% python3 -q
>>> import numpy as np
>>> np.set_printoptions(precision=1, suppress=True, linewidth=120)
>>> A2 = np.array([[-2, -5, -7, 2]])
>>> J = A2.T @ A2
>>> J
array([[  4,  10,  14,  -4],
       [ 10,  25,  35, -10],
       [ 14,  35,  49, -14],
       [ -4, -10, -14,   4]])
>>> Uu, sig, VT = np.linalg.svd(J)
>>> evecs = VT[:(sig > 1e-8).sum()]
>>> rng = np.random.default_rng(9920)
>>> x = J[3] + 3 * J[1] + rng.integers(2) * np.eye(4)[3]
>>> x
array([ 26.,  65.,  91., -26.])
>>> np.allclose(evecs.T @ evecs @ x, x)
True
>>> np.round(np.diag(evecs.T @ evecs), 1) + 0
array([0. , 0.3, 0.6, 0. ])
>>> round(np.linalg.norm(x - evecs.T @ evecs @ x), 1)
np.float64(0.0)
>>> feats = np.load("arr.npy")
>>> feats
array([[-2.6,  2.4, -2. ],
       [-1.9,  2.3, -2.2],
       [-2.3,  1.9, -1.7],
       [-2.2,  2.3, -2.2],
       [-2.2,  1.8, -2.4],
       [-1.2,  1.4,  0. ],
       [-1. ,  1.5, -0.1],
       [-1.3,  0.4, -0.1],
       [-0.5,  0.9,  0.2],
       [-1.6,  1. ,  0.3]])
>>> x = np.array([5, -3, 2])
>>> y = feats @ x
>>> np.round(np.linalg.pinv(feats) @ feats, 1) + 0
array([[1., 0., 0.],
       [0., 1., 0.],
       [0., 0., 1.]])
>>> np.linalg.lstsq(feats, y)[0]
array([ 5., -3.,  2.])
>>> np.linalg.solve(feats.T @ feats, feats.T @ y)
array([ 5., -3.,  2.])
>>> y = y + 0.1 * rng.normal(size=10)
>>> y
array([-24.3, -20.8, -20.7, -22.3, -21.3, -10.2,  -9.9,  -7.8,  -4.9, -10.4])
>>> b, *_ = np.linalg.lstsq(feats, y)
>>> b.round()
array([ 5., -3.,  2.])
>>> M = np.array([[-3, -1, 0, 0], [0, 2, 0, 0], [0, 0, -3, -1], [0, 0, 0, 2]])
>>> x = np.array([2, 1, 2, 2])
>>> J @ np.ones(4)
array([ 24.,  60.,  84., -24.])
>>> (J @ x).argmax()
np.int64(2)
>>> J * x
array([[  8,  10,  28,  -8],
       [ 20,  25,  70, -20],
       [ 28,  35,  98, -28],
       [ -8, -10, -28,   8]])
>>> J @ x
array([ 38,  95, 133, -38])
>>> np.linalg.norm(J @ x) <= np.linalg.norm(J, 2) * np.linalg.norm(x) + 1e-9
np.True_
>>> vals, evecs = np.linalg.eig(M)
>>> np.sort(np.linalg.eigvals(np.linalg.inv(M)))
array([-0.3, -0.3,  0.5,  0.5])
>>> M @ evecs[:, 0] - vals[0] * evecs[:, 0]
array([0., 0., 0., 0.])
>>> np.sort(np.linalg.eigvals(M.T))
array([-3., -3.,  2.,  2.])
>>> vals
array([-3.,  2., -3.,  2.])
